>>> import numpy as np
>>> np.set_printoptions(precision=3, suppress=True, linewidth=160)
>>> tidy = lambda a: np.round(a, 3) + 0
>>> feats = np.arange(104).reshape(8, 13) + 4
>>> print(feats)
[[  4   5   6   7   8   9  10  11  12  13  14  15  16]
 [ 17  18  19  20  21  22  23  24  25  26  27  28  29]
 [ 30  31  32  33  34  35  36  37  38  39  40  41  42]
 [ 43  44  45  46  47  48  49  50  51  52  53  54  55]
 [ 56  57  58  59  60  61  62  63  64  65  66  67  68]
 [ 69  70  71  72  73  74  75  76  77  78  79  80  81]
 [ 82  83  84  85  86  87  88  89  90  91  92  93  94]
 [ 95  96  97  98  99 100 101 102 103 104 105 106 107]]
>>> print(np.linalg.lstsq(feats[:-1].T, feats[-1])[2])
2
>>> print(np.abs(np.diag(np.linalg.qr(feats)[1])) > 1e-9)
[ True  True False False False False False False]
>>> print(tidy(np.trace(np.linalg.pinv(feats) @ feats)))
2.0
>>> print(np.allclose(feats[:-1].T @ np.linalg.lstsq(feats[:-1].T, feats[-1])[0], feats[-1]))
True
>>> T = np.stack([feats, -1 * feats, feats[::-1]])
>>> print(T.shape)
(3, 8, 13)
>>> print(np.einsum("bij,cij->bc", T, T))
[[ 414076 -414076  229528]
 [-414076  414076 -229528]
 [ 229528 -229528  414076]]
>>> u = np.array([2, 2, 0])
>>> print(np.convolve(feats[4], u))
[112 226 230 234 238 242 246 250 254 258 262 266 270 136   0]
>>> print(np.correlate(feats[4], feats[3], "full"))
[ 3080  6159  9236 12310 15380 18445 21504 24556 27600 30635 33660 36674 39676 36518 33374 30245 27132 24036 20958 17899 14860 11842  8846  5873  2924]
>>> U, sig, vt = np.linalg.svd(feats)
>>> vecs = vt[:(sig > 1e-8).sum()]
>>> rng = np.random.default_rng(397)
>>> vec = feats[3] + 4 * feats[6] + rng.integers(2) * np.eye(13)[10]
>>> print(vec)
[371. 376. 381. 386. 391. 396. 401. 406. 411. 416. 422. 426. 431.]
>>> print(np.linalg.matrix_rank(np.vstack([feats, vec])))
3
>>> print(tidy(np.linalg.norm(vec - vecs.T @ vecs @ vec)))
0.914
